>>> import numpy as np
>>> import numpy.linalg as la
>>> np.set_printoptions(suppress=True, linewidth=100)
>>> J = np.load("data.npy")
>>> J
array([[ 0.,  0.,  0., -1., -1.],
       [ 0.,  0.,  0.,  2., -2.],
       [ 0.,  0.,  0.,  0.,  0.],
       [-1.,  2.,  0.,  0.,  0.],
       [-1., -2.,  0.,  0.,  0.]])
>>> assert J == J.T
Traceback (most recent call last):
  File "<python-input-5>", line 1, in <module>
    assert J == J.T
           ^^^^^^^^
ValueError: The truth value of an array with more than one element is ambiguous. Use a.any() or a.all()
>>> np.allclose(J, J.T)
True
>>> np.round(la.matrix_power(J, 3), 2)
array([[  0.,   0.,   0.,  -2.,  -2.],
       [  0.,   0.,   0.,  16., -16.],
       [  0.,   0.,   0.,   0.,   0.],
       [ -2.,  16.,   0.,   0.,   0.],
       [ -2., -16.,   0.,   0.,   0.]])
>>> round(np.abs(la.eigvals(J)).max(), 2)
np.float64(2.83)
>>> np.allclose(J @ J.T, J.T @ J)
True
>>> np.trace(J)
np.float64(0.0)
>>> left, sig, Vt = la.svd(J)
>>> evecs = Vt[:(sig > 1e-8).sum()]
>>> rng = np.random.default_rng(9213)
>>> x0 = J[0] + 4 * J[3] + rng.integers(2) * np.eye(5)[1]
>>> x0
array([-4.,  8.,  0., -1., -1.])
>>> np.round(np.diag(evecs.T @ evecs), 2)
array([1., 1., 0., 1., 1.])
>>> np.round(evecs.T @ evecs, 2) + 0
array([[1., 0., 0., 0., 0.],
       [0., 1., 0., 0., 0.],
       [0., 0., 0., 0., 0.],
       [0., 0., 0., 1., 0.],
       [0., 0., 0., 0., 1.]])
>>> w, evecs = la.eigh(J)
>>> np.round(evecs.T @ J @ evecs, 2) + 0
array([[-2.83,  0.  ,  0.  ,  0.  ,  0.  ],
       [ 0.  , -1.41,  0.  ,  0.  ,  0.  ],
       [ 0.  ,  0.  ,  0.  ,  0.  ,  0.  ],
       [ 0.  ,  0.  ,  0.  ,  1.41,  0.  ],
       [ 0.  ,  0.  ,  0.  ,  0.  ,  2.83]])
>>> w.sum(), np.trace(J)
(np.float64(0.0), np.float64(0.0))
>>> np.round(evecs.T @ evecs, 2) + 0
array([[1., 0., 0., 0., 0.],
       [0., 1., 0., 0., 0.],
       [0., 0., 1., 0., 0.],
       [0., 0., 0., 1., 0.],
       [0., 0., 0., 0., 1.]])
>>> (w > 1e-8).sum(), (w < -1e-8).sum()
(np.int64(2), np.int64(2))
>>> np.round(la.eigvalsh(J + 3 * np.eye(5)), 2)
array([0.17, 1.59, 3.  , 4.41, 5.83])
>>> np.round(la.det(J), 2)
np.float64(0.0)
>>> J @ J
array([[ 2.,  0.,  0.,  0.,  0.],
       [ 0.,  8.,  0.,  0.,  0.],
       [ 0.,  0.,  0.,  0.,  0.],
       [ 0.,  0.,  0.,  5., -3.],
       [ 0.,  0.,  0., -3.,  5.]])
>>> np.flatnonzero(la.matrix_power((J != 0) + (J.T != 0) + np.eye(5), 5)[0])
array([0, 1, 3, 4])
>>> left, sig, Vt = la.svd(J)
>>> sig.round(2)
array([2.83, 2.83, 1.41, 1.41, 0.  ])
>>> other = left[:, :4] @ np.diag(sig[:4]) @ Vt[:4]
>>> round(float(la.norm(J - other, 2)), 2), sig[4]
(0.0, np.float64(0.0))
>>> np.round(la.norm(J - other) / la.norm(J), 2)
np.float64(0.0)
>>> la.matrix_rank(J, rtol=0.05)
np.int64(4)
>>> la.matrix_rank(other)
np.int64(4)
>>> W0 = np.loadtxt("mat.csv", delimiter=",")
>>> W0
array([[-0.27, -0.2 , -0.27,  0.32],
       [-2.61, -1.82, -2.63,  2.69],
       [-2.15, -1.47, -2.01,  1.97],
       [-2.28, -1.62, -2.31,  2.27],
       [-6.37, -4.27, -6.4 ,  6.35],
       [ 2.51,  1.66,  2.47, -2.44],
       [ 2.06,  1.43,  2.2 , -2.24],
       [ 1.94,  1.3 ,  1.91, -2.02],
       [ 4.35,  2.83,  4.38, -4.29],
       [ 0.23,  0.2 ,  0.25, -0.15],
       [ 2.88,  1.91,  2.94, -2.91],
       [-1.23, -0.79, -1.25,  1.19],
       [ 0.45,  0.4 ,  0.54, -0.49],
       [-1.  , -0.59, -1.08,  0.99],
       [ 0.6 ,  0.51,  0.65, -0.63],
       [-3.14, -2.08, -3.11,  3.06]])
>>> left, sig, Vt = la.svd(W0)
>>> sig.round(2)
array([19.64,  0.25,  0.2 ,  0.14])
>>> other = left[:, :1] @ np.diag(sig[:1]) @ Vt[:1]
>>> la.matrix_rank(other)
np.int64(1)
>>> la.matrix_rank(W0, rtol=0.05)
np.int64(1)
>>> round(la.norm(W0 - other, 2), 2), np.round(sig[1], 2)
(np.float64(0.25), np.float64(0.25))
